$ python -q
>>> import numpy as np
>>> import numpy.linalg as la
>>> np.set_printoptions(precision=2, suppress=True, linewidth=140)
>>> def rd(a):
...     return np.round(a, 2) + 0
... 
>>> f = np.array([-5, -5, 8])
>>> r1 = np.array([2, 1, 3])
>>> X = np.outer(f, r1)
>>> X
array([[-10,  -5, -15],
       [-10,  -5, -15],
       [ 16,   8,  24]])
>>> Uu, s, VT = la.svd(X)
>>> V = VT[:(s > 1e-8).sum()]
>>> rng = np.random.default_rng(68)
>>> x0 = X[2] + -1 * X[0] + rng.integers(2) * np.eye(3)[0]
>>> x0
array([26., 13., 39.])
>>> la.matrix_rank(np.vstack([X, x0]))
np.int64(1)
>>> rd(V.T @ V)
array([[0.29, 0.14, 0.43],
       [0.14, 0.07, 0.21],
       [0.43, 0.21, 0.64]])
>>> np.allclose(V.T @ V @ x0, x0)
True
>>> rd(la.norm(x0 - V.T @ V @ x0))
np.float64(0.0)
>>> idx = rng.permutation(3)
>>> idx
array([1, 0, 2])
>>> Y = X[idx][:, idx]
>>> np.trace(Y)
np.int64(9)
>>> np.allclose(Y, X)
False
>>> np.diag(Y)
array([ -5, -10,  24])
>>> rank = la.matrix_rank(X)
>>> rank
np.int64(1)
>>> N = la.svd(X)[2][rank:].T
>>> rd(X @ N)
array([[0., 0.],
       [0., 0.],
       [0., 0.]])
>>> N.shape
(3, 2)
>>> [int(la.matrix_rank(np.delete(X, i, axis=0))) for i in range(3)]
[1, 1, 1]
>>> [int(la.matrix_rank(X[:i])) for i in range(1, len(X) + 1)]
[1, 1, 1]
>>> data = np.minimum.outer(np.arange(1, 3), np.arange(1, 3)) * -3
>>> data
array([[-3, -3],
       [-3, -6]])
>>> f = np.array([2, 5])
>>> Y = data + np.outer(f, np.eye(2)[0])
>>> la.matrix_rank(Y - data)
np.int64(1)
>>> la.matrix_rank(la.inv(Y) - la.inv(data), tol=1e-8)
np.int64(1)
>>> Y = np.array([[-7, -6], [2, 0]])
>>> C = np.kron(Y, data)
>>> la.matrix_rank(C)
np.int64(4)
>>> rd(la.norm(C, 2)), rd(la.norm(Y, 2) * la.norm(data, 2))
(np.float64(73.41), np.float64(73.41))
>>> rd(np.trace(la.pinv(X) @ X))
np.float64(1.0)
>>> np.abs(np.diag(la.qr(X)[1])) > 1e-9
array([ True, False, False])
>>> np.unique(X.round(6), axis=0).shape
(2, 3)
>>> try:
...     la.inv(X)
... except la.LinAlgError as e:
...     print(repr(e))
... 
LinAlgError('Singular matrix')
>>> m1 = np.loadtxt("a.csv", delimiter=",")
>>> m1
array([[0., 3., 2.],
       [3., 0., 3.],
       [2., 3., 0.]])
>>> w, V = la.eigh(m1)
>>> x0 = np.array([2, 2, 3])
>>> (np.sign(V[:, -1].round(6)) == np.sign(V[0, -1].round(6))).astype(int)
array([1, 1, 1])
>>> np.abs(m1).sum(axis=1).max(), rd(np.abs(w).max())
(np.float64(6.0), np.float64(5.36))
>>> rd(x0 @ m1 @ x0 / (x0 @ x0)), rd(w[0]), rd(w[-1])
(np.float64(4.94), np.float64(-3.36), np.float64(5.36))
>>> rd(la.eigvalsh(m1[1:, 1:]))
array([-3.,  3.])
>>> x0 @ m1 @ x0
np.float64(84.0)
>>> arr = np.loadtxt("mat.csv", delimiter=",")
>>> arr
array([[1.  , 0.5 , 0.25, 0.12],
       [0.5 , 1.  , 0.5 , 0.25],
       [0.25, 0.5 , 1.  , 0.5 ],
       [0.12, 0.25, 0.5 , 1.  ]])
>>> x0 = np.ones(4)
>>> for _ in range(6):
...     x0 = arr @ x0
...     x0 /= la.norm(x0)
...     print(round(x0 @ arr @ x0, 2))
... 
2.08
2.08
2.08
2.08
2.08
2.08
>>> rd(x0)
array([0.43, 0.56, 0.56, 0.43])
>>> w, V = la.eig(arr)
>>> rd(w)
array([2.08, 1.  , 0.54, 0.38])
>>> rd(arr @ V[:, 0] - w[0] * V[:, 0])
array([0., 0., 0., 0.])
>>> rd(np.sort(la.eigvals(la.inv(arr))))
array([0.48, 1.  , 1.86, 2.66])
>>> rd(np.prod(w))
np.float64(0.42)
>>> w, V = la.eigh(arr)
>>> x0 = np.array([2, 3, 2, 3])
>>> rd(x0 @ arr @ x0 / (x0 @ x0)), rd(w[0]), rd(w[-1])
(np.float64(2.0), np.float64(0.38), np.float64(2.08))
>>> rd(la.eigvalsh(arr[1:, 1:]))
array([0.41, 0.75, 1.84])
>>> rd(V * np.abs(w) @ V.T)
array([[1.  , 0.5 , 0.25, 0.12],
       [0.5 , 1.  , 0.5 , 0.25],
       [0.25, 0.5 , 1.  , 0.5 ],
       [0.12, 0.25, 0.5 , 1.  ]])
>>> np.abs(arr).sum(axis=1).max(), rd(np.abs(w).max())
(np.float64(2.25), np.float64(2.08))
>>> x0 @ arr @ x0
np.float64(51.94)
>>> F = np.loadtxt("m.csv", delimiter=",")
>>> rd(F)
array([[-0.85, -0.25, -0.29, -0.37],
       [ 0.42, -0.42,  0.12, -0.79],
       [ 0.28, -0.48, -0.78,  0.29],
       [-0.14, -0.73,  0.54,  0.39]])
>>> Y = la.invert(F)
Traceback (most recent call last):
  File "<python-input-72>", line 1, in <module>
    Y = la.invert(F)
        ^^^^^^^^^
AttributeError: module 'numpy.linalg' has no attribute 'invert'
>>> Y = la.inv(F)
>>> rd(la.inv(Y))
array([[-0.85, -0.25, -0.29, -0.37],
       [ 0.42, -0.42,  0.12, -0.79],
       [ 0.28, -0.48, -0.78,  0.29],
       [-0.14, -0.73,  0.54,  0.39]])
>>> np.allclose(Y, F.T)
True
>>> (np.abs(Y) > 1e-9).astype(int)
array([[1, 1, 1, 1],
       [1, 1, 1, 1],
       [1, 1, 1, 1],
       [1, 1, 1, 1]])
>>> rd(la.cond(F))
np.float64(1.0)
>>> rd(Y)
array([[-0.85,  0.42,  0.28, -0.14],
       [-0.25, -0.42, -0.48, -0.73],
       [-0.29,  0.12, -0.78,  0.54],
       [-0.37, -0.79,  0.29,  0.39]])
>>> O, V = la.qr(Y[:, :2])[0], la.qr(Y[:, 2:])[0]
>>> s = la.svd(O.T @ V, compute_uv=False)
>>> (s > 0.9).sum()
np.int64(0)
>>> rd(la.norm(O @ O.T - V @ V.T, 2))
np.float64(1.0)
>>> x0 = np.array([-2, 3, -1, -3])
>>> rd(la.inv(F))
array([[-0.85,  0.42,  0.28, -0.14],
       [-0.25, -0.42, -0.48, -0.73],
       [-0.29,  0.12, -0.78,  0.54],
       [-0.37, -0.79,  0.29,  0.39]])
>>> rd(np.abs(la.eigvals(F)))
array([1., 1., 1., 1.])
>>> rd(la.det(F))
np.float64(-1.0)
>>> Y = F / np.sqrt((F ** 2).mean(axis=1, keepdims=True))
>>> rd(Y[2])
array([ 0.57, -0.95, -1.57,  0.57])
>>> rd(la.norm(Y, axis=1))
array([2., 2., 2., 2.])
>>> idx = rng.permutation(4)
>>> Y = F[:, idx] * rng.choice([-1, 1], 4)
>>> rd(Y)
array([[-0.85, -0.29, -0.37, -0.25],
       [ 0.42,  0.12, -0.79, -0.42],
       [ 0.28, -0.78,  0.29, -0.48],
       [-0.14,  0.54,  0.39, -0.73]])
>>> Uu, _, VT = la.svd(F.T @ Y)
>>> rd(Uu @ VT)
array([[1., 0., 0., 0.],
       [0., 0., 0., 1.],
       [0., 1., 0., 0.],
       [0., 0., 1., 0.]])
>>> f = np.array([4, 8, 2])
>>> W0 = f[np.abs(np.subtract.outer(np.arange(3), np.arange(3)))]
>>> W0
array([[4, 8, 2],
       [8, 4, 8],
       [2, 8, 4]])
>>> x0 = np.array([0, 1, 3])
>>> rhs = W0 @ x0
>>> c, lr = np.zeros(3), 1 / la.norm(W0, 2) ** 2
>>> for i in range(60):
...     c -= lr * W0.T @ (W0 @ c - rhs)
...     if i % 10 == 0: print(i, round(la.norm(W0 @ c - rhs), 2))
... 
0 5.62
10 3.67
20 3.1
30 2.66
40 2.29
50 1.97
>>> rd(c)
array([0.61, 1.  , 2.39])
>>> rd(la.eigvals(W0))
array([16.36,  2.  , -6.36])
>>> rd(np.poly(W0))
array([  1., -12., -84., 208.])
>>> np.kron(np.eye(2, dtype=int), W0)
array([[4, 8, 2, 0, 0, 0],
       [8, 4, 8, 0, 0, 0],
       [2, 8, 4, 0, 0, 0],
       [0, 0, 0, 4, 8, 2],
       [0, 0, 0, 8, 4, 8],
       [0, 0, 0, 2, 8, 4]])
>>> np.einsum("ij,ji->", W0, W0)
np.int64(312)
>>> E = np.array([[16, 0, 8], [0, 6, -2], [8, -2, 8]])
>>> E
array([[16,  0,  8],
       [ 0,  6, -2],
       [ 8, -2,  8]])
>>> # equal to its transpose
>>> w, V = la.eigh(E)
>>> x0 = np.array([-2, 0, 2])
>>> x0 @ E @ x0 / (x0 @ x0), rd(w[0]), rd(w[-1])
(np.float64(4.0), np.float64(2.27), np.float64(21.02))
>>> rd(V * np.abs(w) @ V.T)
array([[16.,  0.,  8.],
       [ 0.,  6., -2.],
       [ 8., -2.,  8.]])
>>> np.abs(E).sum(axis=1).max(), rd(np.abs(w).max())
(np.int64(24), np.float64(21.02))
>>> rd(la.eigvalsh(E[1:, 1:]))
array([4.76, 9.24])
>>> feats = np.load("test13.npy")
>>> feats
array([[-8. ,  1.9, -0.1],
       [20. ,  1.1, -0.1],
       [18. ,  2.1, -1.8],
       [22. ,  0.7,  1.3]])
>>> Y = feats / np.sqrt((feats ** 2).mean(axis=1, keepdims=True))
>>> la.matrix_rank(Y) == la.matrix_rank(feats)
np.True_
>>> rd(feats - feats.mean(axis=1, keepdims=True))
array([[-5.93,  3.97,  1.97],
       [13.  , -5.9 , -7.1 ],
       [11.9 , -4.  , -7.9 ],
       [14.  , -7.3 , -6.7 ]])
>>> rd(la.norm(Y, axis=1))
array([1.73, 1.73, 1.73, 1.73])
>>> hat = feats @ la.solve(feats.T @ feats, feats.T)
>>> rd(la.eigvalsh(hat))
array([0., 1., 1., 1.])
>>> la.matrix_rank(np.eye(4) - hat)
np.int64(1)
>>> rd(np.diag(hat))
array([0.99, 0.32, 0.87, 0.82])
>>> np.allclose(hat @ hat, hat)
True
>>> rd((np.eye(4) - hat) @ feats)
array([[0., 0., 0.],
       [0., 0., 0.],
       [0., 0., 0.],
       [0., 0., 0.]])
>>> w, V = la.eig(E)
>>> rd(E @ V[:, 0] - w[0] * V[:, 0])
array([0., 0., 0.])
>>> rd(np.sort(la.eigvals(E @ E)))
array([  5.14,  45.07, 441.79])
>>> rd(w)
array([21.02,  2.27,  6.71])
>>> rd(np.prod(w))
np.float64(320.0)
>>> x0 = np.array([-8, 9, 2])
>>> rhs = feats @ x0
>>> rd(la.pinv(feats) @ feats)
array([[1., 0., 0.],
       [0., 1., 0.],
       [0., 0., 1.]])
>>> rd(rhs)
array([  80.9, -150.3, -128.7, -167.1])
>>> rhs = rhs + 0.3 * rng.normal(size=4)
>>> rd(rhs)
array([  81.14, -150.29, -128.6 , -167.54])
>>> c, *_ = la.lstsq(feats, rhs)
>>> rd(feats.T @ (rhs - feats @ c))
array([0., 0., 0.])
>>> c.round()
array([-8.,  9.,  2.])
